% ipython --no-banner

In [1]: import numpy as np

In [2]: np.set_printoptions(precision=3, suppress=True, linewidth=120, legacy="1.25")

In [3]: tidy = lambda a: np.round(a, 3) + 0

In [4]: K = np.loadtxt("run15.csv", delimiter=",")

In [5]: K
Out[5]: 
array([[ 0., -1., -2.],
       [ 0.,  0.,  2.],
       [ 0.,  0.,  0.]])

In [6]: [int(np.linalg.matrix_rank(np.linalg.matrix_power(K, p))) for p in range(1, 4)]
Out[6]: [2, 1, 0]

In [7]: tidy(np.linalg.matrix_power(K - np.diag(np.diag(K)), 3))
Out[7]: 
array([[0., 0., 0.],
       [0., 0., 0.],
       [0., 0., 0.]])

In [8]: np.linalg.matrix_rank(K - K[0, 0] * np.eye(3))
Out[8]: 2

In [9]: K @ K
Out[9]: 
array([[ 0.,  0., -2.],
       [ 0.,  0.,  0.],
       [ 0.,  0.,  0.]])

In [10]: np.linalg.lstsq(K[:-1].T, K[-1])[2]
Out[10]: 2

In [11]: np.unique(K.round(6), axis=0).shape
Out[11]: (3, 3)

In [12]: np.abs(np.diag(np.linalg.qr(K)[1])) > 1e-9
Out[12]: array([False, False, False])

In [13]: np.allclose(K[:-1].T @ np.linalg.lstsq(K[:-1].T, K[-1])[0], K[-1])
Out[13]: True

In [14]: tidy(K @ np.linalg.pinv(K) @ K)
Out[14]: 
array([[ 0., -1., -2.],
       [ 0.,  0.,  2.],
       [ 0.,  0.,  0.]])

In [15]: Uu, sigma, Vt = np.linalg.svd(K)

In [16]: tidy(sigma)
Out[16]: array([2.921, 0.685, 0.   ])

In [17]: A2 = Uu[:, :2] @ np.diag(sigma[:2]) @ Vt[:2]

In [18]: tidy(np.linalg.norm(K - A2, 2)), sigma[2]
Out[18]: (0.0, 0.0)

In [19]: np.linalg.matrix_rank(A2)
Out[19]: 2

In [20]: t = np.radians(72)

In [21]: Rm = np.eye(3)

In [22]: Rm[2, 2] = Rm[0, 0] = np.cos(t)

In [23]: Rm[2, 0], Rm[0, 2] = -np.sin(t), np.sin(t)

In [24]: tidy(Rm)
Out[24]: 
array([[ 0.309,  0.   ,  0.951],
       [ 0.   ,  1.   ,  0.   ],
       [-0.951,  0.   ,  0.309]])

In [25]: A2 = K @ Rm.T

In [26]: np.allclose(np.linalg.norm(K, axis=1), np.linalg.norm(A2, axis=1))
Out[26]: True

In [27]: tidy(np.abs(A2 - K).max(axis=0))
Out[27]: array([1.902, 0.   , 1.382])
